>>> import numpy as np
>>> np.set_printoptions(precision=3, suppress=True, linewidth=200)
>>> def rd(a):
...     return np.round(a, 3) + 0
... 
>>> K = np.load("case15.npy")
>>> K
array([[ 1, -3,  2,  3, -4,  1,  4],
       [ 0, -4,  1,  2, -5,  0,  3],
       [ 0, -4,  1,  2, -5,  0,  3],
       [ 2, -2,  3,  4, -3,  2,  5],
       [ 2, -2,  3,  4, -3,  2,  5],
       [ 1, -3,  2,  3, -4,  1,  4],
       [ 2, -2,  3,  4, -3,  2,  5],
       [ 3, -1,  4,  5, -2,  3,  6]])
>>> rng = np.random.default_rng(762)
>>> out = K + rng.integers(-2, 3, (8, 2)) @ rng.integers(-2, 3, (2, 7))
>>> out
array([[ 3, -1,  1,  1, -4,  2,  3],
       [-4, -4, -1, -2, -7,  0, -1],
       [ 0, -2, -1, -2, -6,  1,  0],
       [ 2, -4,  5,  8, -2,  1,  8],
       [ 2,  0,  1,  0, -4,  3,  2],
       [ 7,  1,  1,  1, -3,  3,  4],
       [ 0, -2,  2,  2, -4,  2,  3],
       [-1, -1,  2,  1, -4,  3,  2]])
>>> rd(np.linalg.svd(out - K, compute_uv=False))
array([14.453,  9.955,  0.   ,  0.   ,  0.   ,  0.   ,  0.   ])
>>> out - K
array([[ 2,  2, -1, -2,  0,  1, -1],
       [-4,  0, -2, -4, -2,  0, -4],
       [ 0,  2, -2, -4, -1,  1, -3],
       [ 0, -2,  2,  4,  1, -1,  3],
       [ 0,  2, -2, -4, -1,  1, -3],
       [ 6,  4, -1, -2,  1,  2,  0],
       [-2,  0, -1, -2, -1,  0, -2],
       [-4,  0, -2, -4, -2,  0, -4]])
>>> U, sv, VT = np.linalg.svd(K)
>>> rd(sv)
array([22.052,  6.979,  0.   ,  0.   ,  0.   ,  0.   ,  0.   ])
>>> out = U[:, :2] @ np.diag(sv[:2]) @ VT[:2]
>>> rd(np.linalg.norm(K - out, 2)), rd(sv[2])
(np.float64(0.0), np.float64(0.0))
>>> rd(out)
array([[ 1., -3.,  2.,  3., -4.,  1.,  4.],
       [ 0., -4.,  1.,  2., -5.,  0.,  3.],
       [ 0., -4.,  1.,  2., -5.,  0.,  3.],
       [ 2., -2.,  3.,  4., -3.,  2.,  5.],
       [ 2., -2.,  3.,  4., -3.,  2.,  5.],
       [ 1., -3.,  2.,  3., -4.,  1.,  4.],
       [ 2., -2.,  3.,  4., -3.,  2.,  5.],
       [ 3., -1.,  4.,  5., -2.,  3.,  6.]])
>>> np.linalg.matrix_rank(out)
np.int64(2)
>>> np.linalg.matrix_rank(K, rtol=0.1)
np.int64(2)
>>> rd(np.linalg.norm(K, 2) / np.linalg.norm(K))
np.float64(0.953)
>>> np.linalg.cond(K) > 100
np.True_
>>> np.argsort(-np.linalg.norm(K, axis=0).round(6), kind="stable")[:3]
array([6, 4, 3])
>>> [round(float(x), 3) for x in np.linalg.svd(K, compute_uv=False)[:3]]
[22.052, 6.979, 0.0]
